% python3 -q
>>> import numpy as np
>>> np.set_printoptions(precision=3, suppress=True, linewidth=160)
>>> def tidy(a):
...     return np.round(a, 3) + 0
... 
>>> data = np.load("arr.npy")
>>> data
array([[  6,  12,   0,  10,   2,  11,   1,  -6,   5,   1,  -1,   5,  17],
       [ 10,   8,  10,  -5,   4,   0,  10,   8,  10,   1,   3,   0,  -3],
       [ -8,  -9,  -2,  -6,  -3,  -9,  -3,   3,  -5,  -2,   0,  -4, -12],
       [ 13,  19,  11,  12,  15,  18,  15,  14,   5,  10,  10,  18,  13],
       [  1,   3,  -5,  12,   3,  12,  -3,  -6,  -5,   4,   0,   8,  15],
       [-25, -24, -13, -15, -18, -27, -18,  -9, -10, -13,  -9, -20, -24],
       [-11,   2,  -5,   7,  -2,   0,  -5,  -1,  -5,  -2,   0,   3,   3]])
>>> Uu, sigma, vt = np.linalg.svd(data)
>>> np.argmax(sigma[:-1] / (sigma[1:] + 1e-6)) + 1
np.int64(4)
>>> M2 = Uu[:, :4] @ np.diag(sigma[:4]) @ vt[:4]
>>> np.linalg.matrix_rank(M2)
np.int64(4)
>>> tidy(np.abs(data - M2).max())
np.float64(0.0)
>>> W0 = 2 * np.eye(10) + np.eye(10, k=1)
>>> W0
array([[2., 1., 0., 0., 0., 0., 0., 0., 0., 0.],
       [0., 2., 1., 0., 0., 0., 0., 0., 0., 0.],
       [0., 0., 2., 1., 0., 0., 0., 0., 0., 0.],
       [0., 0., 0., 2., 1., 0., 0., 0., 0., 0.],
       [0., 0., 0., 0., 2., 1., 0., 0., 0., 0.],
       [0., 0., 0., 0., 0., 2., 1., 0., 0., 0.],
       [0., 0., 0., 0., 0., 0., 2., 1., 0., 0.],
       [0., 0., 0., 0., 0., 0., 0., 2., 1., 0.],
       [0., 0., 0., 0., 0., 0., 0., 0., 2., 1.],
       [0., 0., 0., 0., 0., 0., 0., 0., 0., 2.]])
>>> M2 = data / np.linalg.norm(data, axis=1, keepdims=True)
>>> G = M2 @ M2.T
>>> np.argwhere(np.triu(np.abs(G) > 0.95, 1))
array([[0, 2],
       [3, 5]])
>>> tidy(G[4])
array([ 0.816, -0.361, -0.716,  0.487,  1.   , -0.571,  0.464])
>>> (G - 2 * np.eye(7)).round(6).argmax(axis=1)
array([4, 3, 5, 0, 0, 2, 4])
